$ python3 -q
>>> import numpy as np
>>> np.set_printoptions(suppress=True, linewidth=140)
>>> mat = np.load("arr.npy")
>>> mat
array([[-2,  0,  0,  0,  2, -2,  2,  0,  0,  0],
       [ 0,  0, -1, -1,  0,  0,  0,  0,  0, -2],
       [ 0,  0,  0,  2,  0,  0,  0,  0,  0,  2],
       [ 0, -1,  0, -1,  0,  0,  0,  0,  0, -1],
       [ 0,  0,  0,  0,  2,  1, -2, -1,  2,  0],
       [ 0,  0,  0,  0,  0,  1,  1,  0,  0,  0],
       [-2,  0,  0,  0,  0,  2,  2, -1,  0,  0],
       [-1,  0,  0,  0, -2, -1,  0,  2, -1,  0],
       [-2,  0,  0,  0, -1,  1, -2,  1, -1,  0],
       [ 0,  1,  2, -1,  0,  0,  0,  0,  0,  0]])
>>> vec = np.array([6, 7, 4, 2, 8, 8, 1, 6, 4, 3])
>>> rhs = mat @ vec
>>> print(rhs)
[-10 -12  10 -12  24   9   0 -22 -12  13]
>>> np.round(np.linalg.solve(mat.T, mat[8]), 3)
array([-0., -0., -0., -0.,  0.,  0., -0.,  0.,  1.,  0.])
>>> np.round(np.linalg.solve(mat, -1 * rhs), 3)
array([-6., -7., -4., -2., -8., -8., -1., -6., -4., -3.])
>>> (mat != 0).astype(int)
array([[1, 0, 0, 0, 1, 1, 1, 0, 0, 0],
       [0, 0, 1, 1, 0, 0, 0, 0, 0, 1],
       [0, 0, 0, 1, 0, 0, 0, 0, 0, 1],
       [0, 1, 0, 1, 0, 0, 0, 0, 0, 1],
       [0, 0, 0, 0, 1, 1, 1, 1, 1, 0],
       [0, 0, 0, 0, 0, 1, 1, 0, 0, 0],
       [1, 0, 0, 0, 0, 1, 1, 1, 0, 0],
       [1, 0, 0, 0, 1, 1, 0, 1, 1, 0],
       [1, 0, 0, 0, 1, 1, 1, 1, 1, 0],
       [0, 1, 1, 1, 0, 0, 0, 0, 0, 0]])
>>> round(float(np.linalg.det(mat)), 3)
216.0
>>> (np.linalg.matrix_power((mat != 0) + (mat.T != 0) + np.eye(10), 10) > 0).astype(int)
array([[1, 0, 0, 0, 1, 1, 1, 1, 1, 0],
       [0, 1, 1, 1, 0, 0, 0, 0, 0, 1],
       [0, 1, 1, 1, 0, 0, 0, 0, 0, 1],
       [0, 1, 1, 1, 0, 0, 0, 0, 0, 1],
       [1, 0, 0, 0, 1, 1, 1, 1, 1, 0],
       [1, 0, 0, 0, 1, 1, 1, 1, 1, 0],
       [1, 0, 0, 0, 1, 1, 1, 1, 1, 0],
       [1, 0, 0, 0, 1, 1, 1, 1, 1, 0],
       [1, 0, 0, 0, 1, 1, 1, 1, 1, 0],
       [0, 1, 1, 1, 0, 0, 0, 0, 0, 1]])
>>> feats = np.load("layer2.npy")
>>> feats
array([[ 4.274, 10.491, 12.311],
       [ 4.755,  6.181,  9.447],
       [ 5.532,  3.891,  9.487],
       [ 5.9  ,  0.778,  7.479],
       [-2.162, 12.559, -4.926],
       [ 1.449,  5.521, -1.133],
       [ 0.229,  7.758, -2.556],
       [ 4.744,  1.531,  4.762],
       [ 3.668,  1.492,  1.497],
       [ 1.806,  7.998,  2.414],
       [ 2.167, 10.11 ,  5.612],
       [ 5.085,  0.664,  4.918],
       [ 5.658,  2.948,  8.921],
       [ 3.559,  3.719,  3.398],
       [ 4.758, -3.107,  0.167],
       [ 7.159, -2.339,  8.138],
       [-1.244, 12.618, -2.113],
       [ 3.542,  7.311,  6.937],
       [ 3.892,  1.128,  1.805],
       [ 7.068, -1.535,  8.67 ],
       [ 3.182,  7.914,  6.461],
       [ 4.083,  1.272,  2.519],
       [ 4.643,  1.912,  4.842],
       [ 3.17 ,  3.894,  2.403],
       [ 2.802,  4.276,  1.682],
       [ 5.851, -1.315,  5.238],
       [ 1.839,  4.632, -0.851],
       [ 5.521, -1.32 ,  4.244],
       [ 3.364,  0.171, -0.736],
       [ 0.569,  8.923, -0.372],
       [ 2.239,  7.379,  3.096],
       [ 5.992,  0.024,  7.001],
       [ 3.045,  3.699,  1.834],
       [ 5.116, -1.323,  3.024],
       [ 4.085,  4.183,  5.437],
       [ 3.305,  1.947,  0.862]])
>>> D = np.linalg.norm(feats[:, None] - feats[None], axis=-1)
>>> D.shape
(36, 36)
>>> D[33].round(6).argsort(kind="stable")[:4]
array([33, 27, 25, 11])
>>> np.flatnonzero(D[33] < D.mean() / 2)
array([ 7,  8, 11, 14, 18, 21, 25, 27, 33])
>>> data = np.load("block16.npy")
>>> data
array([[-0.34, -2.12, -0.69,  3.36, -3.5 , -4.66, -2.7 ,  2.  ,  0.03,  1.69,  2.44, -2.36, -1.76],
       [ 1.44,  3.72, -1.94, -0.8 ,  4.04,  3.04,  1.28, -1.  , -4.26,  2.78,  2.56,  5.4 , -1.84],
       [ 1.51,  3.14, -1.79, -0.92,  1.87,  3.92,  1.82, -3.27,  0.3 ,  2.17,  0.39,  2.09, -1.43],
       [ 0.84,  2.02, -0.86, -0.96,  1.7 ,  2.66,  1.3 , -1.8 , -0.28,  0.96,  0.06,  1.76, -0.54]])
>>> rk = np.linalg.matrix_rank(data)
>>> rk
np.int64(3)
>>> N = np.linalg.svd(data)[2][rk:].T
>>> np.linalg.matrix_rank(data.T @ data), np.linalg.matrix_rank(data @ data.T)
(np.int64(3), np.int64(3))
>>> print(N.shape)
(13, 10)
>>> [int(np.linalg.matrix_rank(data[:, :j + 1])) for j in range(13)]
[1, 2, 3, 3, 3, 3, 3, 3, 3, 3, 3, 3, 3]
>>> np.round(np.linalg.norm(feats, axis=0), 3)
array([25.112, 33.684, 31.97 ])
>>> print(round(np.linalg.norm(feats[18], 1), 3), np.round(np.linalg.norm(feats[18], np.inf), 3))
6.825 3.892
>>> np.round(np.linalg.norm(feats, 2), 3)
np.float64(42.854)
>>> print(round(feats[18] @ feats[7], 3))
28.786
>>> round(np.linalg.norm(feats[18] - feats[7]), 3)
np.float64(3.104)
>>> cov = data.T @ data
>>> np.round(np.linalg.svd(data, compute_uv=False) ** 2, 3) + 0
array([211.937,  50.986,  15.836,   0.   ])
>>> round(np.trace(cov), 3), round((data ** 2).sum(), 3)
(np.float64(278.76), np.float64(278.76))
>>> np.linalg.lstsq(data[:-1].T, data[-1])[2]
np.int32(3)
>>> np.round(np.trace(np.linalg.pinv(data) @ data), 3)
np.float64(3.0)
>>> t3 = np.stack([data, 3 * data, data[::-1]])
>>> np.linalg.matrix_rank(t3.reshape(3, -1))
np.int64(2)
>>> print(np.round(np.einsum("bij,cij->bc", t3, t3), 3))
[[ 278.76   836.28    57.413]
 [ 836.28  2508.839  172.24 ]
 [  57.413  172.24   278.76 ]]
>>> t3.shape
(3, 4, 13)
>>> print((t3 @ data.T).shape)
(3, 4, 4)
>>> Q, _ = np.linalg.qr(np.array([[-0.1], [-1.9], [0.6], [-0.2], [-0.1], [0.0]]))
>>> M = Q @ Q.T
>>> M.round(3)
array([[ 0.002,  0.047, -0.015,  0.005,  0.002,  0.   ],
       [ 0.047,  0.896, -0.283,  0.094,  0.047,  0.   ],
       [-0.015, -0.283,  0.089, -0.03 , -0.015,  0.   ],
       [ 0.005,  0.094, -0.03 ,  0.01 ,  0.005,  0.   ],
       [ 0.002,  0.047, -0.015,  0.005,  0.002,  0.   ],
       [ 0.   ,  0.   ,  0.   ,  0.   ,  0.   ,  0.   ]])
>>> U, sv, Vt = np.linalg.svd(M)
>>> vecs = Vt[:(sv > 1e-8).sum()]
>>> rng = np.random.default_rng(28)
>>> vec = M[0] + 5 * M[2] + rng.integers(2) * np.eye(6)[5]
>>> vec.round(3)
array([-0.072, -1.367,  0.432, -0.144, -0.072,  1.   ])
>>> np.linalg.matrix_rank(np.vstack([M, vec]))
np.int64(2)
>>> print(np.round(np.diag(vecs.T @ vecs), 3))
[0.002 0.896 0.089 0.01  0.002 0.   ]
>>> np.round(vecs.T @ vecs, 3)
array([[ 0.002,  0.047, -0.015,  0.005,  0.002,  0.   ],
       [ 0.047,  0.896, -0.283,  0.094,  0.047,  0.   ],
       [-0.015, -0.283,  0.089, -0.03 , -0.015,  0.   ],
       [ 0.005,  0.094, -0.03 ,  0.01 ,  0.005,  0.   ],
       [ 0.002,  0.047, -0.015,  0.005,  0.002,  0.   ],
       [ 0.   ,  0.   ,  0.   ,  0.   ,  0.   ,  0.   ]])
>>> U, sv, Vt = np.linalg.svd(M)
>>> sv.round(3) + 0
array([1., 0., 0., 0., 0., 0.])
>>> Y = U[:, :1] @ np.diag(sv[:1]) @ Vt[:1]
>>> np.linalg.matrix_rank(Y)
np.int64(1)
>>> evals, vecs = np.linalg.eigh(M)
>>> np.round(np.abs(vecs[:, -1]), 3)
array([0.05 , 0.946, 0.299, 0.1  , 0.05 , 0.   ])
>>> print(np.round(np.linalg.eigvalsh(M + -1 * np.eye(6)), 3) + 0)
[-1. -1. -1. -1. -1.  0.]
>>> np.round(vecs.T @ vecs, 3) + 0
array([[1., 0., 0., 0., 0., 0.],
       [0., 1., 0., 0., 0., 0.],
       [0., 0., 1., 0., 0., 0.],
       [0., 0., 0., 1., 0., 0.],
       [0., 0., 0., 0., 1., 0.],
       [0., 0., 0., 0., 0., 1.]])
>>> np.round(np.linalg.eigvalsh(M @ M), 3) + 0
array([0., 0., 0., 0., 0., 1.])
>>> np.round(vecs.T @ M @ vecs, 3) + 0
array([[0., 0., 0., 0., 0., 0.],
       [0., 0., 0., 0., 0., 0.],
       [0., 0., 0., 0., 0., 0.],
       [0., 0., 0., 0., 0., 0.],
       [0., 0., 0., 0., 0., 0.],
       [0., 0., 0., 0., 0., 1.]])
>>> np.round(evals.sum(), 3), round(float(np.trace(M)), 3)
(np.float64(1.0), 1.0)
>>> np.round(vecs @ np.diag(evals) @ vecs.T, 3)
array([[ 0.002,  0.047, -0.015,  0.005,  0.002,  0.   ],
       [ 0.047,  0.896, -0.283,  0.094,  0.047,  0.   ],
       [-0.015, -0.283,  0.089, -0.03 , -0.015,  0.   ],
       [ 0.005,  0.094, -0.03 ,  0.01 ,  0.005,  0.   ],
       [ 0.002,  0.047, -0.015,  0.005,  0.002,  0.   ],
       [ 0.   ,  0.   ,  0.   ,  0.   ,  0.   ,  0.   ]])
>>> rk = np.linalg.matrix_rank(M)
>>> rk
np.int64(1)
>>> N = np.linalg.svd(M)[2][rk:].T
>>> np.linalg.matrix_rank(M.T @ M), np.linalg.matrix_rank(M @ M.T)
(np.int64(1), np.int64(1))
>>> np.allclose(M @ N, 0)
True
>>> [int(np.linalg.matrix_rank(np.delete(M, i, axis=0))) for i in range(6)]
[1, 1, 1, 1, 1, 1]
>>> np.round(N @ N.T, 3)
array([[ 0.998, -0.047,  0.015, -0.005, -0.002,  0.   ],
       [-0.047,  0.104,  0.283, -0.094, -0.047,  0.   ],
       [ 0.015,  0.283,  0.911,  0.03 ,  0.015,  0.   ],
       [-0.005, -0.094,  0.03 ,  0.99 , -0.005,  0.   ],
       [-0.002, -0.047,  0.015, -0.005,  0.998,  0.   ],
       [ 0.   ,  0.   ,  0.   ,  0.   ,  0.   ,  1.   ]])
>>> [int(np.linalg.matrix_rank(M[:i])) for i in range(1, len(M) + 1)]
[1, 1, 1, 1, 1, 1]
>>> [int(np.linalg.matrix_rank(M[:, :j + 1])) for j in range(6)]
[1, 1, 1, 1, 1, 1]
>>> F = np.load("a.npy")
>>> F
array([[ 9.147,  0.828,  0.187,  5.822, -0.777,  6.569,  5.077,  0.536,  9.181,  3.824,  7.571],
       [11.771, -1.529,  0.129,  6.657, -1.636,  4.878,  6.693,  0.081, 11.19 ,  1.768,  9.205],
       [ 9.297,  0.322,  0.668,  7.912, -0.486,  8.976,  7.377,  1.186,  8.835,  2.634,  9.056],
       [10.818,  0.426, -0.821,  6.812, -0.043,  6.669,  6.392,  0.476, 11.213,  3.015, 10.209],
       [ 9.105, -0.084,  3.792,  5.457, -0.434,  6.435,  7.698,  1.093,  7.983,  3.298,  8.634],
       [ 7.581, -0.544,  1.538,  3.53 , -1.618,  4.342,  6.215,  2.278,  8.696,  4.628,  8.886],
       [ 7.665, -0.176, -0.506,  4.851, -2.74 ,  4.719,  5.805, -1.676,  6.886,  1.296,  9.052],
       [ 9.845,  0.186,  1.514,  6.479,  0.024,  6.364,  5.164,  0.975,  9.587,  4.424,  8.368],
       [ 8.105,  0.519,  1.367,  5.554,  1.374,  7.118,  5.926, -0.05 ,  9.206,  4.178,  9.79 ],
       [10.408,  0.55 ,  0.952,  5.405, -0.624,  7.531,  5.93 ,  1.296,  9.006,  2.324,  9.489],
       [ 7.847,  1.174,  1.82 ,  6.321,  0.454,  6.321,  5.551, -0.849,  8.027,  2.93 ,  8.641],
       [ 8.047, -0.971,  0.497,  7.392, -0.954,  4.905,  7.33 , -0.629, 10.133,  5.039,  8.979],
       [ 8.773, -0.199,  0.009,  4.428, -0.226,  6.995,  7.331, -1.558,  7.742,  1.717,  8.244],
       [10.341,  1.525, -1.168,  5.648,  2.301,  7.054,  5.116,  1.485,  9.452,  4.331,  7.877],
       [10.13 , -0.787, -1.498,  8.443,  0.707,  6.098,  6.127,  1.072,  9.255,  4.906,  8.905],
       [ 8.705,  1.343,  0.695,  6.333, -0.428,  5.991,  6.332,  1.113,  9.025,  5.859, 10.119],
       [ 7.86 , -0.739,  0.247,  5.921, -2.143,  6.201,  6.806, -1.366,  9.679,  3.083,  8.504],
       [ 9.245, -0.918,  1.317,  4.689, -1.621,  6.469,  5.708, -0.736,  8.989,  2.25 ,  9.089],
       [ 9.943, -0.638, -1.276,  8.864,  0.53 ,  7.109,  8.914, -0.502,  7.936,  3.332,  9.043],
       [ 8.329,  2.093,  0.59 ,  5.038,  0.751,  4.548,  6.563,  0.61 ,  8.938,  2.296,  9.279],
       [11.135,  0.773,  0.405,  6.789, -0.957,  5.155,  6.449,  1.476,  8.946,  0.792,  8.454],
       [ 8.978,  1.199, -0.471,  4.792,  0.937,  6.056,  5.423,  0.036,  9.272,  3.241,  6.774],
       [10.188,  1.228, -0.217,  6.292,  1.298,  6.463,  5.401,  0.779,  8.796,  0.911,  7.895],
       [10.086, -1.152,  0.682,  5.76 , -0.168,  6.215,  5.726, -0.234,  8.191,  2.852,  7.654],
       [10.455, -0.011, -0.402,  6.338, -1.246,  6.73 ,  6.595,  1.805,  9.529,  2.72 ,  6.539]])
>>> vec = np.array([0, -5, 9, -3, -6, -6, 7, 3, -7, -5, -8])
>>> rhs = F @ vec
>>> np.round(np.linalg.solve(F.T @ F, F.T @ rhs), 3) + 0
array([ 0., -5.,  9., -3., -6., -6.,  7.,  3., -7., -5., -8.])
>>> np.round(np.linalg.pinv(F) @ F, 3) + 0
array([[1., 0., 0., 0., 0., 0., 0., 0., 0., 0., 0.],
       [0., 1., 0., 0., 0., 0., 0., 0., 0., 0., 0.],
       [0., 0., 1., 0., 0., 0., 0., 0., 0., 0., 0.],
       [0., 0., 0., 1., 0., 0., 0., 0., 0., 0., 0.],
       [0., 0., 0., 0., 1., 0., 0., 0., 0., 0., 0.],
       [0., 0., 0., 0., 0., 1., 0., 0., 0., 0., 0.],
       [0., 0., 0., 0., 0., 0., 1., 0., 0., 0., 0.],
       [0., 0., 0., 0., 0., 0., 0., 1., 0., 0., 0.],
       [0., 0., 0., 0., 0., 0., 0., 0., 1., 0., 0.],
       [0., 0., 0., 0., 0., 0., 0., 0., 0., 1., 0.],
       [0., 0., 0., 0., 0., 0., 0., 0., 0., 0., 1.]])
>>> np.round(np.linalg.lstsq(F, rhs)[0], 3) + 0
array([ 0., -5.,  9., -3., -6., -6.,  7.,  3., -7., -5., -8.])
>>> rhs = rhs + 0.3 * rng.normal(size=25)
>>> rhs.round(3)
array([-161.444, -144.402, -162.697, -198.69 , -101.828, -115.136, -121.946, -162.046, -180.364, -156.716, -152.861, -154.877, -135.259,
       -201.266, -190.397, -178.768, -143.743, -135.147, -164.404, -152.505, -131.09 , -163.525, -162.771, -134.907, -135.994])
>>> b, *_ = np.linalg.lstsq(F, rhs)
>>> np.round(F.T @ (rhs - F @ b), 3) + 0
array([0., 0., 0., 0., 0., 0., 0., 0., 0., 0., 0.])
>>> round(float(np.linalg.norm(rhs - F @ b)), 3)
1.124
>>> [round(float(np.linalg.norm(np.linalg.solve(F.T @ F + lam * np.eye(11), F.T @ rhs))), 2) for lam in (0, 1, 10, 100)]
[19.59, 18.9, 15.3, 9.15]
>>> b.round()
array([ 0., -5.,  9., -3., -6., -6.,  7.,  3., -7., -5., -8.])
